$ ipython --no-banner

In [1]: import numpy as np

In [2]: np.set_printoptions(precision=3, suppress=True, linewidth=200)

In [3]: rd = lambda a: np.round(a, 3) + 0

In [4]: m1 = np.loadtxt("run12.csv", delimiter=",")

In [5]: print(m1)
[[1.    0.9   0.81  0.729]
 [0.9   1.    0.9   0.81 ]
 [0.81  0.9   1.    0.9  ]
 [0.729 0.81  0.9   1.   ]]

In [6]: U, sv, Vh = np.linalg.svd(m1, full_matrices=False)

In [7]: print(rd(sv / sv[0]))
[1.    0.088 0.029 0.017]

In [8]: rd(np.abs(Vh[0]))
Out[8]: array([0.487, 0.512, 0.512, 0.487])

In [9]: (sv > 1e-8).sum()
Out[9]: np.int64(4)

In [10]: rng = np.random.default_rng(998)

In [11]: A2 = m1 + rng.integers(-2, 3, (4, 1)) @ rng.integers(-2, 3, (1, 4))

In [12]: print(rd(A2))
[[ 0.     0.9   -1.19  -0.271]
 [-0.1    1.    -1.1   -0.19 ]
 [ 1.81   0.9    3.     1.9  ]
 [ 1.729  0.81   2.9    2.   ]]

In [13]: rd(np.linalg.svd(A2 - m1, compute_uv=False))
Out[13]: array([4.899, 0.   , 0.   , 0.   ])

In [14]: rd(A2 - m1)
Out[14]: 
array([[-1.,  0., -2., -1.],
       [-1.,  0., -2., -1.],
       [ 1.,  0.,  2.,  1.],
       [ 1.,  0.,  2.,  1.]])

In [15]: np.abs(A2 - m1).sum(axis=1)
Out[15]: array([4., 4., 4., 4.])

In [16]: A2 = np.array([[-2, 0], [2, -2]])

In [17]: arr = np.kron(np.eye(2, dtype=int), A2)

In [18]: print(arr)
[[-2  0  0  0]
 [ 2 -2  0  0]
 [ 0  0 -2  0]
 [ 0  0  2 -2]]

In [19]: [int(np.linalg.matrix_rank(np.linalg.matrix_power(arr, p))) for p in range(1, 5)]
Out[19]: [4, 4, 4, 4]

In [20]: np.linalg.matrix_rank(arr - arr[0, 0] * np.eye(4))
Out[20]: np.int64(2)

In [21]: arr @ arr
Out[21]: 
array([[ 4,  0,  0,  0],
       [-8,  4,  0,  0],
       [ 0,  0,  4,  0],
       [ 0,  0, -8,  4]])

In [22]: np.linalg.matrix_power(arr - np.diag(np.diag(arr)), 4)
Out[22]: 
array([[0, 0, 0, 0],
       [0, 0, 0, 0],
       [0, 0, 0, 0],
       [0, 0, 0, 0]])

In [23]: np.prod(np.diag(arr)), rd(np.linalg.det(arr))
Out[23]: (np.int64(16), np.float64(16.0))

In [24]: w, vecs = np.linalg.eig(arr)

In [25]: w
Out[25]: array([-2., -2., -2., -2.])

In [26]: print(rd(np.sort(np.linalg.eigvals(np.linalg.inv(arr)))))
[-0.5 -0.5 -0.5 -0.5]

In [27]: rd(np.sort(np.linalg.eigvals(arr @ arr)))
Out[27]: array([4., 4., 4., 4.])

In [28]: rd(np.sort(np.linalg.eigvals(arr.T)))
Out[28]: array([-2., -2., -2., -2.])

In [29]: print(arr @ vecs[:, 0] - w[0] * vecs[:, 0])
[0. 0. 0. 0.]

In [30]: Q = arr.astype(float).copy()

In [31]: for j in range(4):
    ...:     Q[:, j] -= Q[:, :j] @ (Q[:, :j].T @ Q[:, j])
    ...:     Q[:, j] /= np.linalg.norm(Q[:, j])
    ...: 

In [32]: rd(Q.T @ arr)
Out[32]: 
array([[ 2.828, -1.414,  0.   ,  0.   ],
       [ 0.   ,  1.414,  0.   ,  0.   ],
       [ 0.   ,  0.   ,  2.828, -1.414],
       [ 0.   ,  0.   ,  0.   ,  1.414]])

In [33]: rd(Q.T @ Q)
Out[33]: 
array([[1., 0., 0., 0.],
       [0., 1., 0., 0.],
       [0., 0., 1., 0.],
       [0., 0., 0., 1.]])

In [34]: rd(Q)
Out[34]: 
array([[-0.707, -0.707,  0.   ,  0.   ],
       [ 0.707, -0.707,  0.   ,  0.   ],
       [ 0.   ,  0.   , -0.707, -0.707],
       [ 0.   ,  0.   ,  0.707, -0.707]])

In [35]: J = np.abs(np.array([[-2, 2, 2, 0, 0],
    ...:     [2, -2, -1, -1, 1],
    ...:     [1, 1, 0, 2, 2],
    ...:     [0, -1, -2, -1, -2],
    ...:     [-2, 1, 0, 1, 1]])) + np.eye(5)

In [36]: J = J / J.sum(axis=1, keepdims=True)

In [37]: print(rd(J))
[[0.429 0.286 0.286 0.    0.   ]
 [0.25  0.375 0.125 0.125 0.125]
 [0.143 0.143 0.143 0.286 0.286]
 [0.    0.143 0.286 0.286 0.286]
 [0.333 0.167 0.    0.167 0.333]]

In [38]: W1 = np.array([[0, 0, -2, -1, 2],
    ...:     [-1, 0, 0, -2, -1],
    ...:     [0, 0, -2, -2, 2],
    ...:     [-2, -1, -2, -1, -1]])

In [39]: coef = np.array([-2, 3, 0, 1, 2])

In [40]: hid = np.maximum(arr @ W1 + coef, 0)

In [41]: hid
Out[41]: 
array([[0, 3, 4, 3, 0],
       [0, 3, 0, 3, 8],
       [0, 3, 4, 5, 0],
       [2, 5, 0, 0, 8]])

In [42]: (hid > 0).astype(int)
Out[42]: 
array([[0, 1, 1, 1, 0],
       [0, 1, 0, 1, 1],
       [0, 1, 1, 1, 0],
       [1, 1, 0, 0, 1]])

In [43]: Z = np.array([[5, 2, 0], [0, 0, 5], [1, 5, 5], [4, 5, 4], [4, 3, 0]])

In [44]: W1 @ Z
Out[44]: 
array([[  2,  -9, -14],
       [-17, -15,  -8],
       [ -2, -14, -18],
       [-20, -22, -19]])

In [45]: print(rd(np.linalg.det(J)))
-0.001

In [46]: rd((J - J.T) / 2)
Out[46]: 
array([[ 0.   ,  0.018,  0.071,  0.   , -0.167],
       [-0.018,  0.   , -0.009, -0.009, -0.021],
       [-0.071,  0.009,  0.   ,  0.   ,  0.143],
       [ 0.   ,  0.009,  0.   ,  0.   ,  0.06 ],
       [ 0.167,  0.021, -0.143, -0.06 ,  0.   ]])

In [47]: np.allclose(J, J.T)
Out[47]: False

In [48]: A = np.load("mat.npy")

In [49]: rd(A)
Out[49]: 
array([[ 0.5  ,  0.   ,  0.   , -0.866],
       [ 0.   ,  1.   ,  0.   ,  0.   ],
       [ 0.   ,  0.   ,  1.   ,  0.   ],
       [ 0.866,  0.   ,  0.   ,  0.5  ]])

In [50]: # 3 blocks once reordered

In [51]: vec = np.array([1, 0, 2, 2])

In [52]: print(A.T @ (A @ vec))
[1. 0. 2. 2.]

In [53]: 4 - np.linalg.matrix_rank(A - np.eye(4), tol=1e-8)
Out[53]: np.int64(2)

In [54]: rd(np.linalg.norm(vec)), rd(np.linalg.norm(A @ vec))
Out[54]: (np.float64(3.0), np.float64(3.0))

In [55]: print(rd(np.linalg.det(A)))
1.0

In [56]: rd(np.linalg.det(A.T))
Out[56]: np.float64(1.0)

In [57]: rd(np.linalg.det(2 * A)), rd(np.linalg.det(A))
Out[57]: (np.float64(16.0), np.float64(1.0))

In [58]: print(rd(np.linalg.eigvals(A)))
[0.5+0.866j 0.5-0.866j 1. +0.j    1. +0.j   ]

In [59]: vec = np.array([-2, 1, -1, -2])

In [60]: rhs = A @ vec

In [61]: coef, lr = np.zeros(4), 1 / np.linalg.norm(A, 2) ** 2

In [62]: for i in range(25):
    ...:     coef -= lr * A.T @ (A @ coef - rhs)
    ...:     if i % 5 == 0: print(i, round(np.linalg.norm(A @ coef - rhs), 3))
    ...: 
0 0.0
5 0.0
10 0.0
15 0.0
20 0.0

In [63]: rd(coef)
Out[63]: array([-2.,  1., -1., -2.])

In [64]: print(rd(np.linalg.cond(A)))
1.0

In [65]: np.allclose(A, A.T)
Out[65]: False

In [66]: print(rd(np.linalg.det(A)))
1.0

In [67]: np.trace(A)
Out[67]: np.float64(3.0)

In [68]: np.allclose(A @ A.T, A.T @ A)
Out[68]: True

In [69]: W0 = np.load("dump.npy")

In [70]: W0
Out[70]: 
array([[ -2,   0,  -2],
       [ -2,   1,  -4],
       [  0,  -1,  -3],
       [ -1,   0,  -3],
       [  1,   1,  -5],
       [  0,   0,  -7],
       [ -1,   0,  -6],
       [  0,  -2,  -7],
       [ -1,  -3,  -8],
       [  0,  -1,  -9],
       [  0,  -2, -10],
       [  2,  -3, -10],
       [  3,  -2, -11]])

In [71]: Xc = W0 - W0.mean(axis=0)

In [72]: U, sv, Vh = np.linalg.svd(Xc, full_matrices=False)

In [73]: rd(sv ** 2 / (sv ** 2).sum())
Out[73]: array([0.854, 0.084, 0.062])

In [74]: print((np.sign(U[:, 0]) == np.sign(U[0, 0])).astype(int))
[1 1 1 1 1 0 1 0 0 0 0 0 0]

In [75]: Xc = W0 - W0.mean(axis=0)

In [76]: vecs = np.linalg.svd(Xc)[2][:1]

In [77]: A2 = Xc - Xc @ vecs.T @ vecs

In [78]: rd(np.cov(Xc @ vecs.T, rowvar=False))
Out[78]: np.float64(11.034)

In [79]: rd(A2.std(axis=0))
Out[79]: array([0.911, 0.872, 0.391])

In [80]: rd(np.diag(vecs.T @ vecs))
Out[80]: array([0.107, 0.098, 0.795])
